In [1]: import numpy as np

In [2]: import numpy.linalg as la

In [3]: np.set_printoptions(precision=3, suppress=True, linewidth=120, sign=" ")

In [4]: rd = lambda a: np.round(a, 3) + 0

In [5]: E = np.array([[-0.1, 1.3, -0.5, -0.1, 1.1], [-0.4, -1.4, -2.3, 1.1, -1.9]])

In [6]: G = E.T @ E

In [7]: rd(np.diag(G))
Out[7]: array([ 0.17,  3.65,  5.54,  1.22,  4.82])

In [8]: rd(la.svd(E, compute_uv=False) ** 2)
Out[8]: array([ 13.041,   2.359])

In [9]: u = np.array([-4, -8])

In [10]: rd(np.convolve(E[1], u))
Out[10]: array([ 1.6,  8.8, 20.4, 14. , -1.2, 15.2])

In [11]: rd(np.cross(E[1, :3], E[0, :3]))
Out[11]: array([ 3.69,  0.03, -0.66])

In [12]: rd(np.polyval(u, E[1]))
Out[12]: array([ -6.4,  -2.4,   1.2, -12.4,  -0.4])

In [13]: rd(np.correlate(E[1], E[0], "full"))
Out[13]: array([-0.44, -1.5 , -2.19,  1.62, -2.83, -3.21,  2.61, -2.58,  0.19])

In [14]: other = E / la.norm(E, axis=1, keepdims=True)

In [15]: G = other @ other.T

In [16]: rd(la.norm(other, axis=1))
Out[16]: array([ 1.,  1.])

In [17]: rd(G[0])
Out[17]: array([ 1.   , -0.455])

In [18]: np.argwhere(np.triu(np.abs(G) > 0.95, 1))
Out[18]: array([], shape=(0, 2), dtype=int64)

In [19]: (np.abs(G) > 0.9).astype(int)
Out[19]: 
array([[ 1,  0],
       [ 0,  1]])

In [20]: other = np.array([[5, 3, 4], [-3, -4, -1], [0, -3, 5], [4, 4, -4], [1, -4, -5]])

In [21]: rd(np.einsum("ij->j", E))
Out[21]: array([-0.5, -0.1, -2.8,  1. , -0.8])

In [22]: rd(np.einsum("ij,ij->i", E, E))
Out[22]: array([  3.17,  12.23])

In [23]: la.matrix_rank(E @ other)
Out[23]: np.int64(2)

In [24]: def softmax(z):
    ...:     e = np.exp(z - z.max(axis=-1, keepdims=True))
    ...:     return e / e.sum(axis=-1, keepdims=True)
    ...: 

In [25]: rd(softmax(E[1]))
Out[25]: array([ 0.161,  0.059,  0.024,  0.72 ,  0.036])

In [26]: softmax(E).sum(axis=1)
Out[26]: array([ 1.,  1.])

In [27]: S = E @ E.T / np.sqrt(5)

In [28]: rd(softmax(S)[1] @ E)
Out[28]: array([-0.4  , -1.397, -2.298,  1.099, -1.896])

In [29]: rd(softmax(S))
Out[29]: 
array([[ 0.936,  0.064],
       [ 0.001,  0.999]])

In [30]: X = np.load("arr.npy")

In [31]: X
Out[31]: 
array([[-3.597, -1.908, -1.497, -1.17 ],
       [-5.294,  2.806, -0.52 ,  0.388],
       [-1.426,  1.489,  0.122,  0.366],
       [-2.806,  3.001,  0.177,  0.801],
       [-3.29 , -5.114, -2.406, -2.396],
       [-3.926,  1.332, -0.599,  0.001],
       [-7.5  , -0.613, -2.092, -1.21 ],
       [ 0.023, -0.01 ,  0.014, -0.014],
       [-1.116, -1.699, -0.8  , -0.791],
       [-2.218, -3.378, -1.585, -1.628],
       [-3.889,  1.331, -0.575,  0.013],
       [-2.79 ,  3.001,  0.206,  0.776]])

In [32]: np.count_nonzero(X)
Out[32]: np.int64(48)

In [33]: la.matrix_rank(X)
Out[33]: np.int64(4)

In [34]: X.shape
Out[34]: (12, 4)

In [35]: rd(X.sum(axis=1))
Out[35]: array([ -8.172,  -2.62 ,   0.551,   1.173, -13.206,  -3.192, -11.415,   0.013,  -4.406,  -8.809,  -3.12 ,   1.193])

In [36]: K = np.loadtxt("data.csv", delimiter=",")

In [37]: K
Out[37]: 
array([[ 0.3,  2. , -1. , -1. , -1. ],
       [-2. , -0.7, -2. ,  3. , -1. ],
       [ 1. ,  3. , -0.7,  3. , -3. ],
       [-1. ,  3. ,  2. , -0.7, -2. ],
       [ 0. ,  2. , -1. , -1. , -0.7]])

In [38]: Xc = X - X.mean(axis=0)

In [39]: left, sigma, VT = la.svd(Xc, full_matrices=False)

In [40]: rd(sigma)
Out[40]: array([ 9.673,  6.792,  0.061,  0.037])

In [41]: la.matrix_rank(Xc)
Out[41]: np.int64(4)

In [42]: rd(np.abs(VT[-1]))
Out[42]: array([ 0.251,  0.407,  0.741,  0.472])

In [43]: rd(VT[0] * np.sign(VT[0, np.abs(VT[0]).argmax()]))
Out[43]: array([-0.031,  0.901,  0.266,  0.343])

In [44]: (np.sign(left[:, 0]) == np.sign(left[0, 0])).astype(int)
Out[44]: array([ 1,  0,  0,  0,  1,  0,  1,  0,  1,  1,  0,  0])
